% ipython --no-banner

In [1]: import numpy as np

In [2]: np.set_printoptions(precision=3, suppress=True, linewidth=120, floatmode="fixed")

In [3]: A = 3 * np.eye(6) + np.eye(6, k=1)

In [4]: A
Out[4]: 
array([[3.000, 1.000, 0.000, 0.000, 0.000, 0.000],
       [0.000, 3.000, 1.000, 0.000, 0.000, 0.000],
       [0.000, 0.000, 3.000, 1.000, 0.000, 0.000],
       [0.000, 0.000, 0.000, 3.000, 1.000, 0.000],
       [0.000, 0.000, 0.000, 0.000, 3.000, 1.000],
       [0.000, 0.000, 0.000, 0.000, 0.000, 3.000]])

In [5]: # triangular: eigenvalues sit on the diagonal

In [6]: np.prod(np.diag(A)), round(float(np.linalg.det(A)), 3)
Out[6]: (np.float64(729.0), 729.0)

In [7]: [int(np.linalg.matrix_rank(np.linalg.matrix_power(A, p))) for p in range(1, 7)]
Out[7]: [6, 6, 6, 6, 6, 6]

In [8]: np.sort(np.linalg.eigvals(A))
Out[8]: array([3.000, 3.000, 3.000, 3.000, 3.000, 3.000])

In [9]: np.trace(A)
Out[9]: np.float64(18.0)

In [10]: np.allclose(A, A.T)
Out[10]: False

In [11]: assert A == A.T
---------------------------------------------------------------------------
ValueError                                Traceback (most recent call last)
Cell In[11], line 1
----> 1 assert A == A.T

ValueError: The truth value of an array with more than one element is ambiguous. Use a.any() or a.all()

In [12]: A @ A
Out[12]: 
array([[9.000, 6.000, 1.000, 0.000, 0.000, 0.000],
       [0.000, 9.000, 6.000, 1.000, 0.000, 0.000],
       [0.000, 0.000, 9.000, 6.000, 1.000, 0.000],
       [0.000, 0.000, 0.000, 9.000, 6.000, 1.000],
       [0.000, 0.000, 0.000, 0.000, 9.000, 6.000],
       [0.000, 0.000, 0.000, 0.000, 0.000, 9.000]])

In [13]: np.sort(np.abs(np.linalg.eigvals(A)))
Out[13]: array([3.000, 3.000, 3.000, 3.000, 3.000, 3.000])

In [14]: np.round(np.abs(np.linalg.eigvals(A)).max(), 3)
Out[14]: np.float64(3.0)

In [15]: K = np.load("case12.npy")

In [16]: K
Out[16]: 
array([[ 0.000, -0.400, -2.600,  0.200,  5.225],
       [-1.200, -1.400,  0.300,  1.500, -0.136],
       [-0.300,  2.000, -0.200,  0.300,  0.592],
       [ 0.300,  0.700,  0.600,  1.800, -1.811],
       [ 1.300, -0.700, -1.000, -0.100,  1.469],
       [-0.800,  2.400,  0.000, -0.200,  0.402],
       [ 0.400,  0.300, -0.200, -0.500,  0.418],
       [-0.500,  0.600,  0.100,  0.800, -0.250],
       [ 0.600,  0.100,  0.500,  1.300, -0.595],
       [ 0.400,  1.000,  0.700, -0.300, -1.754],
       [-1.100, -1.000,  1.200, -1.400, -2.647],
       [-0.400,  0.500, -0.200,  1.100,  0.809],
       [-0.600, -0.400, -1.000, -0.500,  1.655],
       [ 2.100,  1.000, -1.500, -0.500,  3.087],
       [ 0.300, -0.900, -0.700,  0.400,  1.463],
       [-0.500,  0.500, -2.200,  0.400,  4.696]])

In [17]: other = np.c_[K[:, :2] @ np.array([[-1, -3], [2, -2]]), np.array([-1, -2, 3, -4, 4, 2, 3, 3, -4, 3, 2, 1, 4, 2, -1, -3])]

In [18]: other
Out[18]: 
array([[-0.800,  0.800, -1.000],
       [-1.600,  6.400, -2.000],
       [ 4.300, -3.100,  3.000],
       [ 1.100, -2.300, -4.000],
       [-2.700, -2.500,  4.000],
       [ 5.600, -2.400,  2.000],
       [ 0.200, -1.800,  3.000],
       [ 1.700,  0.300,  3.000],
       [-0.400, -2.000, -4.000],
       [ 1.600, -3.200,  3.000],
       [-0.900,  5.300,  2.000],
       [ 1.400,  0.200,  1.000],
       [-0.200,  2.600,  4.000],
       [-0.100, -8.300,  2.000],
       [-2.100,  0.900, -1.000],
       [ 1.500,  0.500, -3.000]])

In [19]: np.linalg.matrix_rank(other)
Out[19]: np.int64(3)

In [20]: print(np.linalg.norm(np.linalg.qr(K)[0].T @ other, axis=0) ** 2 / ((other ** 2).sum(axis=0) + 1e-12))
[1.000 1.000 0.433]

In [21]: np.linalg.matrix_rank(np.c_[K, other])
Out[21]: np.int64(6)

In [22]: print(np.round(np.linalg.lstsq(K, other[:, 0])[0], 3) + 0)
[-1.000  2.000  0.000  0.000  0.000]

In [23]: np.round(np.linalg.norm(other - K @ np.linalg.lstsq(K, other)[0], axis=0), 3) + 0
Out[23]: array([0.000, 0.000, 8.522])

In [24]: cen = K - K.mean(axis=0)

In [25]: vecs = np.linalg.svd(cen)[2][:4]

In [26]: other = cen - cen @ vecs.T @ vecs

In [27]: np.linalg.norm(other, axis=1).round(6).argmax()
Out[27]: np.int64(3)

In [28]: other.std(axis=0)
Out[28]: array([0.008, 0.004, 0.112, 0.006, 0.053])

In [29]: vec = np.array([-3, -2, 1, -2, 0])

In [30]: y = K @ vec

In [31]: np.round(np.linalg.solve(K.T @ K, K.T @ y), 3) + 0
Out[31]: array([-3.000, -2.000,  1.000, -2.000,  0.000])

In [32]: try:
    ...:     np.linalg.solve(K, y)
    ...: except np.linalg.LinAlgError as e:
    ...:     print("failed:", e)
    ...: 
failed: Last 2 dimensions of the array must be square

In [33]: rng = np.random.default_rng(38713)

In [34]: y = y + 0.05 * rng.normal(size=16)

In [35]: y
Out[35]: 
array([-2.209,  3.627, -3.903, -5.288, -3.360, -2.025, -0.970, -1.215, -4.084, -1.916,  9.290, -2.165,  2.538, -8.770,
       -0.602, -2.539])

In [36]: beta, *_ = np.linalg.lstsq(K, y)

In [37]: print([round(float(np.linalg.norm(np.linalg.solve(K.T @ K + lam * np.eye(5), K.T @ y))), 2) for lam in (0, 1, 10, 100)])
[4.25, 3.85, 2.39, 0.63]

In [38]: beta.round()
Out[38]: array([-3.000, -2.000,  1.000, -2.000,  0.000])

In [39]: cent = K[[6, 7]].astype(float)

In [40]: for _ in range(5):
    ...:     z = np.linalg.norm(K[:, None] - cent, axis=-1).argmin(axis=1)
    ...:     cent = np.array([K[z == j].mean(axis=0) for j in range(2)])
    ...: 

In [41]: z
Out[41]: array([0, 1, 1, 1, 0, 1, 1, 1, 1, 1, 1, 1, 0, 0, 0, 0])

In [42]: cent[1] - cent[0]
Out[42]: array([-0.693,  0.670,  1.780,  0.457, -3.430])

In [43]: cent
Out[43]: 
array([[ 0.433, -0.150, -1.500, -0.017,  2.932],
       [-0.260,  0.520,  0.280,  0.440, -0.497]])

In [44]: J = np.array([[1, -1, 1, -1],
    ...:     [1, 0, 0, 0],
    ...:     [1, 1, 1, 1],
    ...:     [1, 2, 4, 8],
    ...:     [1, 3, 9, 27]])

In [45]: J
Out[45]: 
array([[ 1, -1,  1, -1],
       [ 1,  0,  0,  0],
       [ 1,  1,  1,  1],
       [ 1,  2,  4,  8],
       [ 1,  3,  9, 27]])

In [46]: Uu, sig, Vh = np.linalg.svd(J, full_matrices=False)

In [47]: np.cumsum(sig ** 2) / np.sum(sig ** 2)
Out[47]: array([0.990, 0.997, 0.999, 1.000])

In [48]: print(np.round(Uu.T @ J @ Vh.T, 3) + 0)
[[30.076  0.000  0.000  0.000]
 [ 0.000  2.500  0.000  0.000]
 [ 0.000  0.000  1.558  0.000]
 [ 0.000  0.000  0.000  0.857]]

In [49]: print((sig > 1e-8).sum())
4

In [50]: np.round(Uu.T @ Uu, 3) + 0
Out[50]: 
array([[1.000, 0.000, 0.000, 0.000],
       [0.000, 1.000, 0.000, 0.000],
       [0.000, 0.000, 1.000, 0.000],
       [0.000, 0.000, 0.000, 1.000]])

In [51]: other = J / np.linalg.norm(J, axis=1, keepdims=True)

In [52]: G = other @ other.T

In [53]: np.argwhere(np.triu(np.abs(G) > 0.95, 1))
Out[53]: array([[3, 4]])

In [54]: G[3]
Out[54]: array([-0.271,  0.108,  0.813,  1.000,  0.981])

In [55]: round(np.degrees(np.arccos(np.clip(G[3, 2], -1, 1))), 3)
Out[55]: np.float64(35.562)

In [56]: vec = np.array([-1, 0, -2, 2])

In [57]: y = J @ vec

In [58]: print(np.round(np.linalg.lstsq(J, y)[0], 3) + 0)
[-1.000  0.000 -2.000  2.000]

In [59]: np.round(np.linalg.solve(J.T @ J, J.T @ y), 3) + 0
Out[59]: array([-1.000,  0.000, -2.000,  2.000])

In [60]: np.round(np.linalg.pinv(J) @ J, 3) + 0
Out[60]: 
array([[1.000, 0.000, 0.000, 0.000],
       [0.000, 1.000, 0.000, 0.000],
       [0.000, 0.000, 1.000, 0.000],
       [0.000, 0.000, 0.000, 1.000]])

In [61]: y = y + 0.05 * rng.normal(size=5)

In [62]: y
Out[62]: array([-4.959, -0.923, -1.061,  7.007, 35.022])

In [63]: beta, *_ = np.linalg.lstsq(J, y)

In [64]: beta.round()
Out[64]: array([-1.000, -0.000, -2.000,  2.000])

In [65]: beta
Out[65]: array([-0.959, -0.039, -2.019,  2.010])

In [66]: round(float(np.linalg.norm(J) ** 2 / np.linalg.norm(J, 2) ** 2), 3)
Out[66]: 1.01

In [67]: np.linalg.norm(J, axis=1)
Out[67]: array([ 2.000,  1.000,  2.000,  9.220, 28.636])

In [68]: np.round(np.linalg.norm(J[2], 1), 3), round(float(np.linalg.norm(J[2], np.inf)), 3)
Out[68]: (np.float64(4.0), 1.0)

In [69]: Q, _ = np.linalg.qr(np.array([[0.9, 1.2, -1.2],
    ...:     [1.0, 1.1, 0.2],
    ...:     [1.0, 0.3, -1.3],
    ...:     [0.9, -1.2, -0.4],
    ...:     [0.9, 0.0, -0.1],
    ...:     [0.2, 0.9, -1.9],
    ...:     [-1.4, -1.6, 1.4]]))

In [70]: E = Q @ Q.T

In [71]: E
Out[71]: 
array([[ 0.223,  0.138,  0.139, -0.070,  0.037,  0.207, -0.293],
       [ 0.138,  0.533, -0.053, -0.139,  0.195, -0.294, -0.289],
       [ 0.139, -0.053,  0.271,  0.298,  0.111,  0.207, -0.176],
       [-0.070, -0.139,  0.298,  0.734,  0.265, -0.092,  0.056],
       [ 0.037,  0.195,  0.111,  0.265,  0.214, -0.180, -0.117],
       [ 0.207, -0.294,  0.207, -0.092, -0.180,  0.608, -0.160],
       [-0.293, -0.289, -0.176,  0.056, -0.117, -0.160,  0.417]])

In [72]: # a projection of rank 3

In [73]: Uu, sig, Vh = np.linalg.svd(E)

In [74]: sig.round(3) + 0
Out[74]: array([1.000, 1.000, 1.000, 0.000, 0.000, 0.000, 0.000])

In [75]: other = Uu[:, :3] @ np.diag(sig[:3]) @ Vh[:3]

In [76]: other
Out[76]: 
array([[ 0.223,  0.138,  0.139, -0.070,  0.037,  0.207, -0.293],
       [ 0.138,  0.533, -0.053, -0.139,  0.195, -0.294, -0.289],
       [ 0.139, -0.053,  0.271,  0.298,  0.111,  0.207, -0.176],
       [-0.070, -0.139,  0.298,  0.734,  0.265, -0.092,  0.056],
       [ 0.037,  0.195,  0.111,  0.265,  0.214, -0.180, -0.117],
       [ 0.207, -0.294,  0.207, -0.092, -0.180,  0.608, -0.160],
       [-0.293, -0.289, -0.176,  0.056, -0.117, -0.160,  0.417]])

In [77]: np.linalg.matrix_rank(E, rtol=0.05)
Out[77]: np.int64(3)

In [78]: round(float(np.linalg.norm(E - other, 2)), 3), np.round(sig[3], 3)
Out[78]: (0.0, np.float64(0.0))
